% python3 -q
>>> import numpy as np
>>> np.set_printoptions(suppress=True, linewidth=100)
>>> rd = lambda a: np.round(a, 1) + 0
>>> feats = np.loadtxt("sample5.csv", delimiter=",")
>>> feats
array([[ 4.1, -1. , -4. ,  0. ],
       [ 5. , -2.9,  1. ,  0. ],
       [-3. ,  2. ,  5.1,  4. ],
       [ 4. , -1. , -4. ,  0.1]])
>>> O, Rm = np.linalg.qr(feats)
>>> rd(O.T @ O)
array([[1., 0., 0., 0.],
       [0., 1., 0., 0.],
       [0., 0., 1., 0.],
       [0., 0., 0., 1.]])
>>> rd(O)
array([[-0.5,  0.5,  0.1, -0.7],
       [-0.6, -0.5, -0.6,  0. ],
       [ 0.4,  0.5, -0.8,  0. ],
       [-0.5,  0.5,  0.1,  0.7]])
>>> rd(Rm)
array([[-8.2,  3.5,  5.2,  1.4],
       [ 0. ,  1.5, -2. ,  2. ],
       [ 0. ,  0. , -5.3, -3.2],
       [ 0. ,  0. ,  0. ,  0.2]])
>>> rd(O @ Rm)
array([[ 4.1, -1. , -4. ,  0. ],
       [ 5. , -2.9,  1. ,  0. ],
       [-3. ,  2. ,  5.1,  4. ],
       [ 4. , -1. , -4. ,  0.1]])
>>> T = np.stack([O, 5 * O, O[::-1]])
>>> np.linalg.matrix_rank(T.reshape(3, -1))
np.int64(2)
>>> T.shape
(3, 4, 4)
>>> m1 = np.load("block15.npy")
>>> m1
array([[ 5., -9.,  1.,  1.],
       [ 0., -3.,  2.,  3.],
       [ 0.,  0., -6.,  9.],
       [ 0.,  0., -7., -5.]])
>>> rd(np.linalg.det(m1))
np.float64(-1395.0)
>>> rd(np.sort(np.abs(np.linalg.eigvals(m1))))
array([3. , 5. , 9.6, 9.6])
>>> X = np.load("m.npy")
>>> X
array([[ 1,  1, -1,  0],
       [-3,  2, -1,  0],
       [ 1,  0, -3,  0],
       [ 0,  0,  0, -1]])
>>> # 2 groups of indices that never mix
>>> B = X[0, 0] * X[1:] - np.outer(X[1:, 0], X[0])
>>> B
array([[ 0,  5, -4,  0],
       [ 0, -1, -2,  0],
       [ 0,  0,  0, -1]])
>>> X[:, 0] / X[0, 0]
array([ 1., -3.,  1.,  0.])
>>> np.linalg.matrix_rank(B), np.linalg.matrix_rank(X)
(np.int64(3), np.int64(4))
>>> W = np.array([[0, 0, 1], [0, 0, 1], [1, 1, 2], [1, 0, 2]])
>>> coef = np.array([2, 0, 5])
>>> H = np.maximum(B @ W + coef, 0)
>>> np.linalg.matrix_rank(H)
np.int64(2)
>>> (H > 0).astype(int)
array([[0, 0, 1],
       [0, 0, 0],
       [1, 0, 1]])
>>> cent = np.array([[-3, 3], [0, 3], [1, 1]])
>>> (H @ cent).round(6).argmax(axis=1)
array([0, 0, 1])
>>> (np.linalg.matrix_power((X != 0) + (X.T != 0) + np.eye(4), 4) > 0).astype(int)
array([[1, 1, 1, 0],
       [1, 1, 1, 0],
       [1, 1, 1, 0],
       [0, 0, 0, 1]])
>>> rd(np.sort(np.linalg.eigvals(X).real))
array([-2.8, -1. ,  1.4,  1.4])
>>> f = np.array([-2, -2, -1])
>>> np.convolve(X[0], f)
array([-2, -4, -1,  1,  1,  0])
>>> rd(np.linalg.det(X[::-1]))
np.float64(14.0)
>>> rd(np.linalg.det(X.T))
np.float64(14.0)
>>> rd(np.linalg.eigvals(X))
array([ 1.4+1.7j,  1.4-1.7j, -2.8+0.j , -1. +0.j ])
>>> np.einsum("ii->", X)
np.int64(-1)
>>> np.einsum("ij,ji->", X, X)
np.int64(7)
>>> rd(np.poly(X))
array([ 1.,  1., -3., 11., 14.])
>>> np.kron(np.eye(2, dtype=int), X)
array([[ 1,  1, -1,  0,  0,  0,  0,  0],
       [-3,  2, -1,  0,  0,  0,  0,  0],
       [ 1,  0, -3,  0,  0,  0,  0,  0],
       [ 0,  0,  0, -1,  0,  0,  0,  0],
       [ 0,  0,  0,  0,  1,  1, -1,  0],
       [ 0,  0,  0,  0, -3,  2, -1,  0],
       [ 0,  0,  0,  0,  1,  0, -3,  0],
       [ 0,  0,  0,  0,  0,  0,  0, -1]])
>>> E = np.load("dump.npy")
>>> E
array([[ 0.,  0.,  0.],
       [ 0., -1.,  0.],
       [ 0.,  0., -1.]])
>>> E @ E.T
array([[0., 0., 0.],
       [0., 1., 0.],
       [0., 0., 1.]])
>>> rd(np.linalg.svd(E, compute_uv=False))
array([1., 1., 0.])
>>> E.T @ E
array([[0., 0., 0.],
       [0., 1., 0.],
       [0., 0., 1.]])
>>> vals, V = np.linalg.eigh(E)
>>> rd(np.linalg.svd(E, compute_uv=False))
array([1., 1., 0.])
>>> (vals > 1e-8).sum(), (vals < -1e-8).sum()
(np.int64(0), np.int64(2))
>>> np.abs(V[:, -1])
array([1., 0., 0.])
>>> rd(np.linalg.eigvalsh(E @ E))
array([0., 1., 1.])
>>> vals.sum(), np.trace(E)
(np.float64(-2.0), np.float64(-2.0))
>>> rank = np.linalg.matrix_rank(E)
>>> rank
np.int64(2)
>>> ns = np.linalg.svd(E)[2][rank:].T
>>> [int(np.linalg.matrix_rank(E[:, :j + 1])) for j in range(3)]
[0, 1, 2]
>>> ns.shape
(3, 1)
>>> E @ ns
array([[0.],
       [0.],
       [0.]])
>>> [int(np.linalg.matrix_rank(np.delete(E, i, axis=0))) for i in range(3)]
[2, 1, 1]
>>> np.allclose(E @ ns, 0)
True
>>> ns @ ns.T
array([[1., 0., 0.],
       [0., 0., 0.],
       [0., 0., 0.]])
>>> x = np.array([-1, 2, -1])
>>> h = np.maximum(E @ x, 0)
>>> np.maximum(E @ (3 * x), 0)
array([0., 0., 3.])
>>> E.T @ h
array([ 0.,  0., -1.])
>>> np.maximum(E @ x, 0) - np.maximum(-E @ x, 0)
array([ 0., -2.,  1.])
>>> rd(np.tanh(E @ x))
array([ 0. , -1. ,  0.8])
>>> np.flatnonzero(h > 1e-9)
array([2])
>>> E * (h > 1e-9)[:, None]
array([[ 0.,  0.,  0.],
       [ 0., -0.,  0.],
       [ 0.,  0., -1.]])
>>> C2 = E.T @ E
>>> np.diag(C2)
array([0., 1., 1.])
>>> C2
array([[0., 0., 0.],
       [0., 1., 0.],
       [0., 0., 1.]])
>>> np.trace(C2), (E ** 2).sum()
(np.float64(2.0), np.float64(2.0))
>>> (E @ E.T).shape
(3, 3)
>>> rd(np.linalg.eigvalsh(C2)[::-1])
array([1., 1., 0.])
>>> rd(np.linalg.svd(E, compute_uv=False) ** 2)
array([1., 1., 0.])
>>> W0 = np.array([[7, 7, 5, 5], [2, 9, 8, 2], [6, 3, 1, 4], [2, 9, 8, 2]])
>>> np.einsum("ij,ji->", m1, m1)
np.float64(-31.0)
>>> rd(np.linalg.det(2 * m1)), rd(np.linalg.det(m1))
(np.float64(-22320.0), np.float64(-1395.0))
>>> np.kron(np.eye(2, dtype=int), m1)
array([[ 5., -9.,  1.,  1.,  0., -0.,  0.,  0.],
       [ 0., -3.,  2.,  3.,  0., -0.,  0.,  0.],
       [ 0.,  0., -6.,  9.,  0.,  0., -0.,  0.],
       [ 0.,  0., -7., -5.,  0.,  0., -0., -0.],
       [ 0., -0.,  0.,  0.,  5., -9.,  1.,  1.],
       [ 0., -0.,  0.,  0.,  0., -3.,  2.,  3.],
       [ 0.,  0., -0.,  0.,  0.,  0., -6.,  9.],
       [ 0.,  0., -0., -0.,  0.,  0., -7., -5.]])
>>> rd(np.linalg.det(m1[::-1]))
np.float64(-1395.0)
>>> rd(np.linalg.eigvals(m1))
array([ 5. +0.j , -3. +0.j , -5.5+7.9j, -5.5-7.9j])
>>> A = np.load("w.npy")
>>> A
array([[4, 2, 4, 3],
       [3, 4, 2, 4],
       [4, 3, 4, 2],
       [2, 4, 3, 4]])
>>> A @ (-1.0) ** np.arange(4)
array([ 3., -3.,  3., -3.])
>>> np.sort(np.abs(np.fft.fft(A[0]))), rd(np.sort(np.linalg.svd(A, compute_uv=False)))
(array([ 1.,  1.,  3., 13.]), array([ 1.,  1.,  3., 13.]))
>>> (A @ A)[0]
array([44, 40, 45, 40])
>>> A @ np.ones(4)
array([13., 13., 13., 13.])
>>> M = np.load("test5.npy")
>>> M
array([[-1.,  1.,  1.],
       [ 1., -1.,  1.],
       [ 1.,  1., -1.]])
>>> # equal to its transpose
>>> rd(np.linalg.eigvals(M))
array([ 1., -2., -2.])
>>> np.kron(np.eye(2, dtype=int), M)
array([[-1.,  1.,  1., -0.,  0.,  0.],
       [ 1., -1.,  1.,  0., -0.,  0.],
       [ 1.,  1., -1.,  0.,  0., -0.],
       [-0.,  0.,  0., -1.,  1.,  1.],
       [ 0., -0.,  0.,  1., -1.,  1.],
       [ 0.,  0., -0.,  1.,  1., -1.]])
>>> rd(np.linalg.det(M[::-1]))
np.float64(-4.0)
>>> np.einsum("ii->", M)
np.float64(-3.0)
>>> (np.linalg.matrix_power((E != 0) + (E.T != 0) + np.eye(3), 3) > 0).astype(int)
array([[1, 0, 0],
       [0, 1, 0],
       [0, 0, 1]])
>>> rd(np.sort(np.linalg.eigvals(E).real))
array([-1., -1.,  0.])
>>> mat = np.load("case14.npy")
>>> mat
array([[10, 15,  6,  9],
       [ 5,  0,  3,  0],
       [ 6,  9,  6,  9],
       [ 3,  0,  3,  0]])
>>> rd(np.linalg.eigvals(mat))
array([21.5, -7.2,  2.5, -0.8])
>>> rd(np.linalg.det(mat[::-1]))
np.float64(324.0)
>>> rd(np.linalg.det(2 * mat)), rd(np.linalg.det(mat))
(np.float64(5184.0), np.float64(324.0))
>>> rd(np.linalg.det(mat.T))
np.float64(324.0)
>>> rd(np.poly(mat))
array([   1.,  -16., -132.,  288.,  324.])
>>> x = np.array([-1, 1, -1, 3])
>>> h = np.maximum(mat @ x, 0)
>>> mat.T @ h
array([404, 606, 300, 450])
>>> np.flatnonzero(h > 1e-9)
array([0, 2])
>>> mat * (h > 1e-9)[:, None]
array([[10, 15,  6,  9],
       [ 0,  0,  0,  0],
       [ 6,  9,  6,  9],
       [ 0,  0,  0,  0]])
>>> h
array([26,  0, 24,  0])
>>> np.maximum(mat @ (3 * x), 0)
array([78,  0, 72,  0])
>>> np.maximum(mat @ x, 0) - np.maximum(-mat @ x, 0)
array([26, -8, 24, -6])
